% ipython --no-banner

In [1]: import numpy as np

In [2]: np.set_printoptions(precision=2, suppress=True, linewidth=120)

In [3]: f = np.array([4, 3, 4, -3, 0, -2])

In [4]: g = np.array([-1, 2, 0, 2, -1, -2, 0, 2, 0, 1, 0])

In [5]: W0 = np.outer(f, g)

In [6]: print(W0)
[[-4  8  0  8 -4 -8  0  8  0  4  0]
 [-3  6  0  6 -3 -6  0  6  0  3  0]
 [-4  8  0  8 -4 -8  0  8  0  4  0]
 [ 3 -6  0 -6  3  6  0 -6  0 -3  0]
 [ 0  0  0  0  0  0  0  0  0  0  0]
 [ 2 -4  0 -4  2  4  0 -4  0 -2  0]]

In [7]: print(np.argsort(-np.linalg.norm(W0, axis=0).round(6), kind="stable")[:3])
[1 3 5]

In [8]: print(round(float(np.linalg.norm(W0, 2) / np.linalg.norm(W0)), 2))
1.0

In [9]: print([round(float(x), 2) for x in np.linalg.svd(W0, compute_uv=False)[:3]])
[32.03, 0.0, 0.0]

In [10]: G = W0.T @ W0

In [11]: print(np.round(np.linalg.eigvalsh(G)[::-1], 2) + 0)
[1026.    0.    0.    0.    0.    0.    0.    0.    0.    0.    0.]

In [12]: left, sigma, vt = np.linalg.svd(W0)

In [13]: V = vt[:(sigma > 1e-8).sum()]

In [14]: rng = np.random.default_rng(5968)

In [15]: x = W0[3] + -1 * W0[0] + rng.integers(2) * np.eye(11)[7]

In [16]: print(x)
[  7. -14.   0. -14.   7.  14.   0. -13.   0.  -7.   0.]

In [17]: print(np.linalg.matrix_rank(np.vstack([W0, x])))
2

In [18]: print(np.diag(V.T @ V))
[0.05 0.21 0.   0.21 0.05 0.21 0.   0.21 0.   0.05 0.  ]

In [19]: t = np.radians(180)

In [20]: r_ = np.eye(11)

In [21]: r_[1, 1] = r_[8, 8] = np.cos(t)

In [22]: r_[1, 8], r_[8, 1] = -np.sin(t), np.sin(t)

In [23]: print(r_.round(2) + 0)
[[ 1.  0.  0.  0.  0.  0.  0.  0.  0.  0.  0.]
 [ 0. -1.  0.  0.  0.  0.  0.  0.  0.  0.  0.]
 [ 0.  0.  1.  0.  0.  0.  0.  0.  0.  0.  0.]
 [ 0.  0.  0.  1.  0.  0.  0.  0.  0.  0.  0.]
 [ 0.  0.  0.  0.  1.  0.  0.  0.  0.  0.  0.]
 [ 0.  0.  0.  0.  0.  1.  0.  0.  0.  0.  0.]
 [ 0.  0.  0.  0.  0.  0.  1.  0.  0.  0.  0.]
 [ 0.  0.  0.  0.  0.  0.  0.  1.  0.  0.  0.]
 [ 0.  0.  0.  0.  0.  0.  0.  0. -1.  0.  0.]
 [ 0.  0.  0.  0.  0.  0.  0.  0.  0.  1.  0.]
 [ 0.  0.  0.  0.  0.  0.  0.  0.  0.  0.  1.]]

In [24]: M2 = W0 @ r_.T

In [25]: print(M2.round(2) + 0)
[[-4. -8.  0.  8. -4. -8.  0.  8.  0.  4.  0.]
 [-3. -6.  0.  6. -3. -6.  0.  6.  0.  3.  0.]
 [-4. -8.  0.  8. -4. -8.  0.  8.  0.  4.  0.]
 [ 3.  6.  0. -6.  3.  6.  0. -6.  0. -3.  0.]
 [ 0.  0.  0.  0.  0.  0.  0.  0.  0.  0.  0.]
 [ 2.  4.  0. -4.  2.  4.  0. -4.  0. -2.  0.]]

In [26]: m1 = np.load("layer13.npy")

In [27]: print(m1)
[[ -0.6    0.1   -0.5   -1.    -0.8    1.5   -1.1   -0.6   -0.4   -3.02]
 [  0.    -0.1    1.4   -1.    -1.3    0.9    1.1   -0.9    0.2    0.31]
 [  2.2   -0.2   -0.5    1.4   -0.3   -0.1    0.7    0.7   -1.5    8.71]
 [ -0.6   -1.2    0.9   -1.1    1.    -1.5    0.7    1.6    0.4   -2.3 ]
 [  0.7    0.    -0.2    0.4   -0.3    0.9   -0.1   -0.6   -0.1    2.6 ]
 [  1.     0.     0.8    0.3    0.9    2.2    0.     0.1   -0.6    3.94]
 [ -0.6    0.2    0.9    1.6    0.2   -0.1    0.2   -1.5   -0.8   -2.36]
 [ -2.3   -0.8   -0.9   -0.6   -1.1   -0.8   -0.8   -1.6   -1.1   -9.9 ]
 [ -1.    -1.6    0.2    0.2   -0.3    0.8    0.3    0.9    0.7   -3.94]
 [  0.8    1.3    0.7   -1.2    0.9   -1.1   -0.4   -1.1    0.1    3.04]
 [ -0.6   -0.4   -0.4    0.6   -1.     0.7    0.3    0.9    0.2   -2.18]
 [  0.4    0.    -1.2   -0.3   -0.9    0.6    0.2    0.3    0.2    1.43]
 [ -1.9    0.6   -0.8    1.1   -1.3    0.3    0.2    0.9    0.5   -7.04]
 [  1.1   -1.2    1.1   -0.3    1.5    0.     0.    -0.3    0.1    4.47]
 [  0.5   -0.4   -1.7   -1.     0.8   -0.8    1.3    0.9    1.2    1.48]
 [ -2.4   -0.3    1.3    0.5   -0.3    1.6    0.2   -0.2   -0.2  -10.01]
 [ -0.2   -1.4   -0.1   -0.4    0.8    0.1    0.     1.6    0.3   -1.22]
 [  0.3   -0.5    0.    -1.2   -0.6   -0.2    0.4    0.5    0.1    1.07]
 [ -0.3   -1.2    0.9    0.1    1.6   -0.3    0.5    1.2   -0.1   -0.54]
 [ -0.1    0.2    0.3   -0.1   -1.     2.6    0.6    0.3    2.1   -0.43]
 [  0.3    1.7    0.6   -0.7    0.6    0.3   -0.6    1.    -0.6    1.29]
 [  1.4   -1.1    0.2    1.3   -0.4   -1.9   -0.6    0.8   -0.9    5.55]
 [  1.8   -0.9    0.4    1.1   -0.7   -0.2    0.8    0.6    0.7    6.86]
 [  0.3    0.1    0.    -1.     0.5   -0.7    1.1   -1.7    0.9    1.18]
 [  1.7    0.6   -1.     0.2    0.8    0.8   -0.7    1.2   -0.2    6.48]
 [ -0.8   -0.4   -0.1    0.4    0.5    0.7    0.3   -0.4    0.5   -3.1 ]
 [  1.6    0.1    0.2   -1.1   -1.     1.     1.1   -0.7   -0.8    6.1 ]
 [  0.1   -0.1   -0.1   -0.7   -1.8    1.5   -1.5    0.4    0.8    0.51]
 [ -0.7    0.1   -1.2   -1.    -0.6    0.1   -0.6    1.1   -1.4   -3.03]
 [  1.8   -1.2   -2.8    1.5    0.3    0.5    0.    -0.9    0.6    7.21]
 [ -0.7    0.1    0.4   -0.5    0.     1.7   -1.7    0.4   -0.4   -3.48]
 [ -0.8   -0.1    0.3    1.3   -0.3   -1.6   -0.2    0.8    0.1   -3.19]
 [ -0.6    0.6    0.3    0.2   -1.    -0.4    0.5    0.8   -0.9   -2.01]
 [ -1.5    0.2    1.1    0.2    1.    -0.1    0.9   -0.9    0.    -5.74]
 [  1.     0.4    2.    -0.5   -0.2    0.4   -1.     0.    -1.3    3.86]
 [ -0.3    0.5   -0.7    0.    -1.5   -0.2    1.2    0.     0.5   -0.38]
 [  1.2   -1.2    1.2   -0.4   -1.4   -1.2    1.2   -2.     0.9    4.8 ]
 [  1.1    0.2   -1.2    0.5   -0.4    1.1   -0.3   -0.1    0.6    4.24]
 [ -0.2   -0.2   -0.7   -0.7   -0.4    0.2    1.2   -1.4   -0.8   -0.77]
 [  0.3   -0.9   -1.1   -0.7   -1.2   -1.3   -0.8   -0.6    1.3    1.22]
 [ -1.8    0.2    1.5    3.     0.2   -0.4   -2.3    0.4   -1.7   -7.73]
 [  0.5    0.5    0.1    0.2    0.4   -1.2    0.7    0.7   -0.7    1.83]
 [  0.3    0.9    0.    -0.6    1.2    0.8    1.2   -1.2    0.1    1.54]
 [ -1.     0.5    1.1   -1.9    0.2   -1.3    0.5   -0.7   -0.7   -4.02]]

In [28]: Xs = m1 - m1.mean(axis=0)

In [29]: V = np.linalg.svd(Xs)[2][:9]

In [30]: M2 = Xs - Xs @ V.T @ V

In [31]: print(np.diag(V.T @ V))
[0.06 1.   1.   1.   1.   1.   1.   1.   1.   0.94]

In [32]: print(round(np.linalg.norm(M2) / np.linalg.norm(Xs), 2))
0.01

In [33]: print(np.round(M2.std(axis=0), 2) + 0)
[0.06 0.   0.   0.   0.   0.   0.   0.   0.   0.02]

In [34]: M2 = np.c_[m1[:, :2] @ np.array([[1, 2], [0, 0]]), np.array([2, 0, 0, 1, -2, 2, -2, 2, 2, -1, 0, -2, 2, -1, -2, -2, 1, 0, -1, 1, -2, -1, 1, 1, 2, 0, 2, 0, -1, 0, 2, -1, -2, -1, 2, 1, -2, 2, -2, 1, 1, 1, -1, 2])]

In [35]: print(M2)
[[-0.6 -1.2  2. ]
 [ 0.   0.   0. ]
 [ 2.2  4.4  0. ]
 [-0.6 -1.2  1. ]
 [ 0.7  1.4 -2. ]
 [ 1.   2.   2. ]
 [-0.6 -1.2 -2. ]
 [-2.3 -4.6  2. ]
 [-1.  -2.   2. ]
 [ 0.8  1.6 -1. ]
 [-0.6 -1.2  0. ]
 [ 0.4  0.8 -2. ]
 [-1.9 -3.8  2. ]
 [ 1.1  2.2 -1. ]
 [ 0.5  1.  -2. ]
 [-2.4 -4.8 -2. ]
 [-0.2 -0.4  1. ]
 [ 0.3  0.6  0. ]
 [-0.3 -0.6 -1. ]
 [-0.1 -0.2  1. ]
 [ 0.3  0.6 -2. ]
 [ 1.4  2.8 -1. ]
 [ 1.8  3.6  1. ]
 [ 0.3  0.6  1. ]
 [ 1.7  3.4  2. ]
 [-0.8 -1.6  0. ]
 [ 1.6  3.2  2. ]
 [ 0.1  0.2  0. ]
 [-0.7 -1.4 -1. ]
 [ 1.8  3.6  0. ]
 [-0.7 -1.4  2. ]
 [-0.8 -1.6 -1. ]
 [-0.6 -1.2 -2. ]
 [-1.5 -3.  -1. ]
 [ 1.   2.   2. ]
 [-0.3 -0.6  1. ]
 [ 1.2  2.4 -2. ]
 [ 1.1  2.2  2. ]
 [-0.2 -0.4 -2. ]
 [ 0.3  0.6  1. ]
 [-1.8 -3.6  1. ]
 [ 0.5  1.   1. ]
 [ 0.3  0.6 -1. ]
 [-1.  -2.   2. ]]

In [36]: print(np.linalg.matrix_rank(M2))
2

In [37]: print(np.round(np.linalg.lstsq(m1, M2[:, 0])[0], 2) + 0)
[1. 0. 0. 0. 0. 0. 0. 0. 0. 0.]

In [38]: print(np.linalg.matrix_rank(np.c_[m1, M2]))
11

In [39]: print(np.round(np.linalg.norm(M2 - m1 @ np.linalg.lstsq(m1, M2)[0], axis=0), 2) + 0)
[0.   0.   9.06]

In [40]: print(np.linalg.norm(np.linalg.qr(m1)[0].T @ M2, axis=0) ** 2 / ((M2 ** 2).sum(axis=0) + 1e-12))
[1.   1.   0.15]

In [41]: z = M2[:, 2] > np.median(M2[:, 2])

In [42]: f = M2[z].mean(axis=0) - M2[~z].mean(axis=0)

In [43]: print(np.round((((M2 - M2.mean(axis=0)) @ f > 0) == z).mean(), 2))
0.95

In [44]: print(z.astype(int))
[1 0 0 1 0 1 0 1 1 0 0 0 1 0 0 0 1 0 0 1 0 0 1 1 1 0 1 0 0 0 1 0 0 0 1 1 0 1 0 1 1 1 0 1]

In [45]: A = np.load("m.npy")

In [46]: print(A.round(2) + 0)
[[ 0.11  0.12  0.2   0.11 -0.03 -0.09  0.04  0.03 -0.02 -0.08  0.   -0.14]
 [ 0.12  0.49  0.16  0.1  -0.2   0.2  -0.1  -0.12 -0.15 -0.27  0.02 -0.02]
 [ 0.2   0.16  0.34  0.18 -0.03 -0.2   0.09  0.08 -0.01 -0.11 -0.01 -0.25]
 [ 0.11  0.1   0.18  0.1  -0.03 -0.09  0.04  0.03 -0.01 -0.07  0.   -0.13]
 [-0.03 -0.2  -0.03 -0.03  0.09 -0.11  0.05  0.06  0.07  0.11 -0.01 -0.02]
 [-0.09  0.2  -0.2  -0.09 -0.11  0.32 -0.15 -0.15 -0.1  -0.09  0.02  0.21]
 [ 0.04 -0.1   0.09  0.04  0.05 -0.15  0.07  0.07  0.05  0.05 -0.01 -0.1 ]
 [ 0.03 -0.12  0.08  0.03  0.06 -0.15  0.07  0.07  0.05  0.06 -0.01 -0.09]
 [-0.02 -0.15 -0.01 -0.01  0.07 -0.1   0.05  0.05  0.05  0.08 -0.01 -0.03]
 [-0.08 -0.27 -0.11 -0.07  0.11 -0.09  0.05  0.06  0.08  0.15 -0.01  0.03]
 [ 0.    0.02 -0.01  0.   -0.01  0.02 -0.01 -0.01 -0.01 -0.01  0.    0.01]
 [-0.14 -0.02 -0.25 -0.13 -0.02  0.21 -0.1  -0.09 -0.03  0.03  0.01  0.2 ]]

In [47]: x = np.array([2, 3, 0, 0, 3, 2, 0, 1, 1, 3, 2, 0])

In [48]: print(round(float(np.trace(A)), 2))
2.0

In [49]: print(round(float((x - A @ x) @ (A @ x)), 2))
0.0

In [50]: Xs = m1 - m1.mean(axis=0)

In [51]: left, sigma, vt = np.linalg.svd(Xs, full_matrices=False)

In [52]: print(np.abs(vt[-1]))
[0.97 0.03 0.01 0.02 0.01 0.01 0.04 0.01 0.02 0.24]

In [53]: print(np.linalg.matrix_rank(Xs))
10

In [54]: print(np.abs(vt[0]).argmax())
9

In [55]: print(sigma)
[30.16  7.43  7.33  6.73  5.93  5.51  4.96  4.41  3.69  0.42]

In [56]: print(np.abs(left[:, 0]).argmax())
15

In [57]: print(np.round(np.sort(np.abs(np.linalg.eigvals(A))), 2) + 0)
[0. 0. 0. 0. 0. 0. 0. 0. 0. 0. 1. 1.]

In [58]: print(np.round((A + A.T) / 2, 2) + 0)
[[ 0.11  0.12  0.2   0.11 -0.03 -0.09  0.04  0.03 -0.02 -0.08  0.   -0.14]
 [ 0.12  0.49  0.16  0.1  -0.2   0.2  -0.1  -0.12 -0.15 -0.27  0.02 -0.02]
 [ 0.2   0.16  0.34  0.18 -0.03 -0.2   0.09  0.08 -0.01 -0.11 -0.01 -0.25]
 [ 0.11  0.1   0.18  0.1  -0.03 -0.09  0.04  0.03 -0.01 -0.07  0.   -0.13]
 [-0.03 -0.2  -0.03 -0.03  0.09 -0.11  0.05  0.06  0.07  0.11 -0.01 -0.02]
 [-0.09  0.2  -0.2  -0.09 -0.11  0.32 -0.15 -0.15 -0.1  -0.09  0.02  0.21]
 [ 0.04 -0.1   0.09  0.04  0.05 -0.15  0.07  0.07  0.05  0.05 -0.01 -0.1 ]
 [ 0.03 -0.12  0.08  0.03  0.06 -0.15  0.07  0.07  0.05  0.06 -0.01 -0.09]
 [-0.02 -0.15 -0.01 -0.01  0.07 -0.1   0.05  0.05  0.05  0.08 -0.01 -0.03]
 [-0.08 -0.27 -0.11 -0.07  0.11 -0.09  0.05  0.06  0.08  0.15 -0.01  0.03]
 [ 0.    0.02 -0.01  0.   -0.01  0.02 -0.01 -0.01 -0.01 -0.01  0.    0.01]
 [-0.14 -0.02 -0.25 -0.13 -0.02  0.21 -0.1  -0.09 -0.03  0.03  0.01  0.2 ]]

In [59]: print(np.allclose(A @ A.T, A.T @ A))
True

In [60]: print(round(float(np.trace(A)), 2))
2.0

In [61]: print(np.round(A @ A, 2) + 0)
[[ 0.11  0.12  0.2   0.11 -0.03 -0.09  0.04  0.03 -0.02 -0.08  0.   -0.14]
 [ 0.12  0.49  0.16  0.1  -0.2   0.2  -0.1  -0.12 -0.15 -0.27  0.02 -0.02]
 [ 0.2   0.16  0.34  0.18 -0.03 -0.2   0.09  0.08 -0.01 -0.11 -0.01 -0.25]
 [ 0.11  0.1   0.18  0.1  -0.03 -0.09  0.04  0.03 -0.01 -0.07  0.   -0.13]
 [-0.03 -0.2  -0.03 -0.03  0.09 -0.11  0.05  0.06  0.07  0.11 -0.01 -0.02]
 [-0.09  0.2  -0.2  -0.09 -0.11  0.32 -0.15 -0.15 -0.1  -0.09  0.02  0.21]
 [ 0.04 -0.1   0.09  0.04  0.05 -0.15  0.07  0.07  0.05  0.05 -0.01 -0.1 ]
 [ 0.03 -0.12  0.08  0.03  0.06 -0.15  0.07  0.07  0.05  0.06 -0.01 -0.09]
 [-0.02 -0.15 -0.01 -0.01  0.07 -0.1   0.05  0.05  0.05  0.08 -0.01 -0.03]
 [-0.08 -0.27 -0.11 -0.07  0.11 -0.09  0.05  0.06  0.08  0.15 -0.01  0.03]
 [ 0.    0.02 -0.01  0.   -0.01  0.02 -0.01 -0.01 -0.01 -0.01  0.    0.01]
 [-0.14 -0.02 -0.25 -0.13 -0.02  0.21 -0.1  -0.09 -0.03  0.03  0.01  0.2 ]]

In [62]: print(round(float(np.linalg.det(A)), 2))
-0.0
